$ python -q
>>> import numpy as np
>>> np.set_printoptions(suppress=True, linewidth=160)
>>> def tidy(a):
...     return np.round(a, 2) + 0
... 
>>> F = np.array([[-8.01, -7.92, -4.96],
...     [8.02, 7.99, 5.09],
...     [16.05, 16.0, 11.89],
...     [-5.91, -6.05, -3.04]])
>>> B = np.c_[F[:, :2] @ np.array([[0, 1], [3, 1]]), np.array([1, 2, 0, -2])]
>>> tidy(B)
array([[-23.76, -15.93,   1.  ],
       [ 23.97,  16.01,   2.  ],
       [ 48.  ,  32.05,   0.  ],
       [-18.15, -11.96,  -2.  ]])
>>> np.linalg.matrix_rank(np.c_[F, B])
np.int64(4)
>>> tidy(np.linalg.norm(np.linalg.qr(F)[0].T @ B, axis=0) ** 2 / ((B ** 2).sum(axis=0) + 1e-12))
array([1.  , 1.  , 0.63])
>>> tidy(np.linalg.norm(B - F @ np.linalg.lstsq(F, B)[0], axis=0))
array([0.  , 0.  , 1.83])
>>> tidy(np.linalg.lstsq(F, B[:, 0])[0])
array([0., 3., 0.])
>>> th = np.radians(36)
>>> r_ = np.eye(3)
>>> r_[2, 2] = r_[0, 0] = np.cos(th)
>>> r_[2, 0], r_[0, 2] = -np.sin(th), np.sin(th)
>>> tidy(r_)
array([[ 0.81,  0.  ,  0.59],
       [ 0.  ,  1.  ,  0.  ],
       [-0.59,  0.  ,  0.81]])
>>> B = F @ r_.T
>>> tidy(np.linalg.svd(F, compute_uv=False)), tidy(np.linalg.svd(B, compute_uv=False))
(array([32.24,  1.38,  0.1 ]), array([32.24,  1.38,  0.1 ]))
>>> tidy(np.abs(B - F).max(axis=0))
array([ 3.92,  0.  , 11.7 ])
>>> tidy(B)
array([[-9.4 , -7.92,  0.7 ],
       [ 9.48,  7.99, -0.6 ],
       [19.97, 16.  ,  0.19],
       [-6.57, -6.05,  1.01]])
>>> x0 = np.array([4, -2, -5])
>>> y = F @ x0
>>> tidy(y)
array([  8.6 ,  -9.35, -27.25,   3.66])
>>> tidy(np.linalg.solve(F.T @ F, F.T @ y))
array([ 4., -2., -5.])
>>> rng = np.random.default_rng(4807)
>>> y = y + 0.05 * rng.normal(size=4)
>>> tidy(y)
array([  8.52,  -9.32, -27.2 ,   3.76])
>>> coef, *_ = np.linalg.lstsq(F, y)
>>> tidy(F.T @ (y - F @ coef))
array([0., 0., 0.])
>>> coef.round()
array([ 5., -3., -5.])
>>> left, s, VT = np.linalg.svd(F, full_matrices=False)
>>> tidy(s)
array([32.24,  1.38,  0.1 ])
>>> tidy(left.T @ F @ VT.T)
array([[32.24,  0.  ,  0.  ],
       [ 0.  ,  1.38,  0.  ],
       [ 0.  ,  0.  ,  0.1 ]])
>>> tidy(s / s[0])
array([1.  , 0.04, 0.  ])
>>> tidy(left.T @ left)
array([[1., 0., 0.],
       [0., 1., 0.],
       [0., 0., 1.]])
>>> left.shape, s.shape, VT.shape
((4, 3), (3,), (3, 3))
>>> np.abs(left[:, 0]).round(6).argmax()
np.int64(2)
>>> tidy(VT @ VT.T)
array([[1., 0., 0.],
       [0., 1., 0.],
       [0., 0., 1.]])
>>> tidy(np.sqrt((s ** 2).sum())), tidy(np.linalg.norm(F))
(np.float64(32.27), np.float64(32.27))
>>> np.allclose(left * s @ VT, F)
True
>>> tidy(np.abs(VT[0]))
array([0.64, 0.63, 0.44])
